In [1]: import numpy as np

In [2]: from numpy import linalg as LA

In [3]: np.set_printoptions(precision=1, suppress=True, linewidth=160, sign=" ")

In [4]: data = np.loadtxt("block16.csv", delimiter=",")

In [5]: print(data)
[[-2.  4.  0.  0.  0.]
 [ 4.  2.  4.  0.  0.]
 [ 0.  4.  3.  4.  0.]
 [ 0.  0.  4. -2.  4.]
 [ 0.  0.  0.  4.  2.]]

In [6]: rng = np.random.default_rng(296)

In [7]: A2 = data + rng.integers(-2, 3, (5, 4)) @ rng.integers(-2, 3, (4, 5))

In [8]: print(A2)
[[-5. 11. -7.  1. -2.]
 [-3.  4.  4.  1. -4.]
 [-5.  6.  2.  0. -8.]
 [ 2.  3.  0. -1.  6.]
 [ 3. -6.  6.  5.  6.]]

In [9]: print(LA.matrix_rank(A2 - data, tol=1e-8))
3

In [10]: print(A2 - data)
[[-3.  7. -7.  1. -2.]
 [-7.  2.  0.  1. -4.]
 [-5.  2. -1. -4. -8.]
 [ 2.  3. -4.  1.  2.]
 [ 3. -6.  6.  1.  4.]]

In [11]: print(np.round(LA.svd(A2 - data, compute_uv=False), 1) + 0)
[ 17.1  10.5   4.7   0.    0. ]

In [12]: print(np.abs(A2 - data).sum(axis=1))
[ 20.  14.  20.  12.  20.]

In [13]: print(LA.cond(A2) > 100)
True

In [14]: print(np.abs(LA.svd(A2)[2][-1]))
[ 0.8  0.3  0.1  0.3  0.4]

In [15]: print([round(float(x), 1) for x in LA.svd(A2, compute_uv=False)[:3]])
[19.8, 10.8, 7.2]

In [16]: print(np.argsort(-LA.norm(A2, axis=0).round(6), kind="stable")[:3])
[ 1  4  2]

In [17]: x = np.array([4, -1, -5, 3, -4])

In [18]: y = data @ x

In [19]: print(y)
[-12.  -6.  -7. -42.   4.]

In [20]: print(LA.solve(data, -3 * y))
[-12.   3.  15.  -9.  12.]

In [21]: print(LA.solve(data, data[:, 2]))
[ 0.  0.  1.  0.  0.]

In [22]: print(LA.solve(data.T, data[2]))
[ 0.  0.  1.  0.  0.]

In [23]: print(LA.solve(data, y + data[:, 0]))
[ 5. -1. -5.  3. -4.]

In [24]: print(round(float(LA.eigvalsh(data).min()), 1))
-6.5

In [25]: print(np.all(LA.eigvalsh(data) > 0))
False

In [26]: print([round(float(LA.det(data[:i, :i])), 2) + 0 for i in range(1, 6)])
[-2.0, -20.0, -28.0, 376.0, 1200.0]

In [27]: hat = np.triu(np.array([[7, 7, 9, 7, 7],
    ...:     [5, 6, 8, 3, 2],
    ...:     [1, 9, 5, 9, 3],
    ...:     [8, 4, 0, 7, 5],
    ...:     [3, 0, 4, 2, 9]]), 1) + np.eye(5)

In [28]: A2 = hat @ data @ LA.inv(hat)

In [29]: print(A2)
[[   26.  -128.   873. -7605. 35522.]
 [    4.     6.   -44.   384. -1812.]
 [    0.     4.     7.   -77.   398.]
 [    0.     0.     4.   -18.    92.]
 [    0.     0.     0.     4.   -18.]]

In [30]: print(round(LA.det(A2), 1))
1200.0

In [31]: print(LA.matrix_rank(A2))
5

In [32]: print(hat @ data - data @ hat)
[[ 28.  64.  69.  52.  48.]
 [  0.   4. -16. -36. -28.]
 [  0.   0.   4. -45.   5.]
 [  0.   0.   0. -16.   8.]
 [  0.   0.   0.   0. -20.]]

In [33]: F = np.loadtxt("case13.csv", delimiter=",")

In [34]: print(F)
[[ 3.  2.  1.]
 [ 5.  4.  3.]
 [ 3.  2.  1.]
 [ 5.  4.  3.]
 [ 5.  4.  3.]
 [ 3.  2.  1.]]

In [35]: r = LA.matrix_rank(F)

In [36]: print(r)
2

In [37]: ns = LA.svd(F)[2][r:].T

In [38]: print(np.round(F @ ns, 1) + 0)
[[ 0.]
 [ 0.]
 [ 0.]
 [ 0.]
 [ 0.]
 [ 0.]]

In [39]: print([int(LA.matrix_rank(F[:i])) for i in range(1, len(F) + 1)])
[1, 2, 2, 2, 2, 2]

In [40]: print([int(LA.matrix_rank(F[:, :j + 1])) for j in range(3)])
[1, 2, 2]

In [41]: def softmax(z):
    ...:     e = np.exp(z - z.max(axis=-1, keepdims=True))
    ...:     return e / e.sum(axis=-1, keepdims=True)
    ...: 

In [42]: print(softmax(F[1]))
[ 0.7  0.2  0.1]

In [43]: print(np.round(softmax(10 * F[1]), 1) + 0)
[ 1.  0.  0.]

In [44]: att = F @ F.T / np.sqrt(3)

In [45]: print(softmax(att)[1] @ F)
[ 5.  4.  3.]

In [46]: print(np.round(softmax(att + np.triu(np.full(att.shape, -np.inf), 1)), 1) + 0)
[[ 1.   0.   0.   0.   0.   0. ]
 [ 0.   1.   0.   0.   0.   0. ]
 [ 0.   1.   0.   0.   0.   0. ]
 [ 0.   0.5  0.   0.5  0.   0. ]
 [ 0.   0.3  0.   0.3  0.3  0. ]
 [ 0.   0.3  0.   0.3  0.3  0. ]]

In [47]: print(np.round(softmax(att), 1) + 0)
[[ 0.   0.3  0.   0.3  0.3  0. ]
 [ 0.   0.3  0.   0.3  0.3  0. ]
 [ 0.   0.3  0.   0.3  0.3  0. ]
 [ 0.   0.3  0.   0.3  0.3  0. ]
 [ 0.   0.3  0.   0.3  0.3  0. ]
 [ 0.   0.3  0.   0.3  0.3  0. ]]
